In [1]: import numpy as np

In [2]: from numpy import linalg as LA

In [3]: np.set_printoptions(precision=2, suppress=True, linewidth=200, legacy="1.25")

In [4]: def tidy(a):
   ...:     return np.round(a, 2) + 0
   ...: 

In [5]: feats = np.loadtxt("sample6.csv", delimiter=",")

In [6]: feats
Out[6]: 
array([[  1.61,   3.75,  -1.03,  -0.79,  -2.88,  -6.92,  -0.81,   5.42],
       [  3.45,  -3.3 ,   3.06,   3.01,  -2.02,   1.05,  -0.52,   5.28],
       [ -0.02,   2.74,   1.78,  -1.04,  -1.49,  -1.15,   0.08,  -2.25],
       [  1.9 ,   1.47,   0.66,  -3.34,  -7.74,   0.03,  -1.21,  -1.85],
       [  1.68,   3.77,  -0.27,   6.28,   2.75,   0.77,   0.37,  -1.77],
       [ -4.54,   1.13,  -2.13,   3.7 ,   0.64,  -3.6 ,  -0.55,   8.03],
       [ -1.19,   4.7 ,   1.04,  -4.76,  -2.37,  -2.8 ,  -3.7 ,  -3.27],
       [  1.55,  -0.11,  -1.34,   0.87,  -8.57,   0.13,  -6.36,  -2.76],
       [ -4.47,  -1.31,  -2.53,  -0.68,  -1.29,  -1.73,   3.71,  -3.77],
       [ -1.48,   3.52,   4.84,  -6.37,   7.06,  -0.2 ,   0.3 ,  -8.62],
       [  4.9 ,   2.13,   0.05,   2.98,   3.09,  -2.16,  -3.63,   2.66],
       [ -5.74,  -0.48,  -2.55,   4.56,   5.71,  -5.68,  -0.68,  -0.03],
       [  0.44,   0.89,   1.06,  -2.52,  -0.89,  -1.51,  -0.57,  -2.82],
       [  4.77,  -2.87,  -7.47,   2.25,  -5.25,  -4.94,   1.46,   3.65],
       [  0.41,  -4.84,  -1.03,   8.23,   2.73,  -1.05,  -0.38,   6.04],
       [  0.74,  -0.89,  -4.88,   7.69,  -0.05,   3.06,  -3.69,   0.48],
       [  1.87,   5.22,  -0.9 ,   2.19,  -4.9 ,   2.29,  -1.56,  -3.35],
       [  0.2 ,   3.92,   0.03,  -1.89,  -3.18,   2.53,   6.48,   1.93],
       [  3.21,  -1.12,   0.9 ,  -2.72,  -1.79,   2.06,  -2.48,  -6.67],
       [ -6.74,   1.32,  -3.47,   2.84,   2.22,   3.47,  -3.84,   1.85],
       [  1.36,   1.52,   2.33,   0.35,   3.87,   3.  ,  -0.13,  -2.51],
       [ -4.68,  -4.91,  -2.94,   1.51,  -2.31,  -0.14,   4.59,   4.  ],
       [  5.72,  -2.21,   2.82,  -2.15,   1.55,   0.94,  -3.71,   4.08],
       [  1.16,   3.11,   3.2 ,  -0.07,  -5.46,   3.2 ,  -3.39,  -4.61],
       [  0.69,   2.27,   4.94,  -7.46,  -6.2 ,   4.79,   3.91,  -3.89],
       [  1.37,   6.81,   6.71,   1.73,   0.88,  -1.88,  -6.64,  -4.42],
       [  3.05,  -0.44,   0.34,   1.54,   1.79,  -4.03,   2.95,   3.86],
       [ -2.46,  -3.48, -10.05,  10.88,   0.69,  -1.31,  -1.17,   2.66],
       [  5.48,  -2.85,  -1.61,  -7.31,  -3.55,  -0.05,  -0.08,   0.91],
       [  2.19,   2.7 ,  -1.18,   0.92,   2.2 ,  -3.61,   0.18,   0.62],
       [  4.45,   5.95,   1.32,  -1.8 ,  -1.95,  -2.79,  -1.04,  -4.76],
       [ -4.42,  -1.9 ,  -0.83,  -0.51,   3.48,  -1.43,  -5.59,  -2.59],
       [  2.2 ,   1.96,   3.9 ,   4.31,  -0.85,  -2.68,  -5.59,   3.41],
       [  3.06,   5.45,   7.83,  -4.02,  -7.11,   4.28,  -0.63,  -7.44],
       [ -4.35,  -3.85,   0.86,  -5.71,   6.15,   2.7 ,   1.96,  -0.89],
       [  5.6 ,  -2.95,   5.23,   0.64,  -0.65,  -2.3 ,  -4.44,   3.17],
       [ -0.48,  -6.16,   4.12,  -2.47,   3.14,  -5.33,   0.55,   3.08],
       [ -4.19,  -2.91,  -3.82,  -1.49,   6.81,  -0.98,   2.75,  -0.52]])

In [7]: basis = feats[[7, 4]].astype(float)

In [8]: for _ in range(4):
   ...:     lab = LA.norm(feats[:, None] - basis, axis=-1).argmin(axis=1)
   ...:     basis = np.array([feats[lab == j].mean(axis=0) for j in range(2)])
   ...: 

In [9]: lab
Out[9]: array([1, 1, 0, 0, 1, 1, 0, 0, 1, 0, 1, 1, 0, 1, 1, 1, 0, 0, 0, 1, 0, 1, 1, 0, 0, 0, 1, 1, 0, 1, 0, 1, 1, 0, 1, 1, 1, 1])

In [10]: np.abs(basis[1] - basis[0]).argmax()
Out[10]: 7
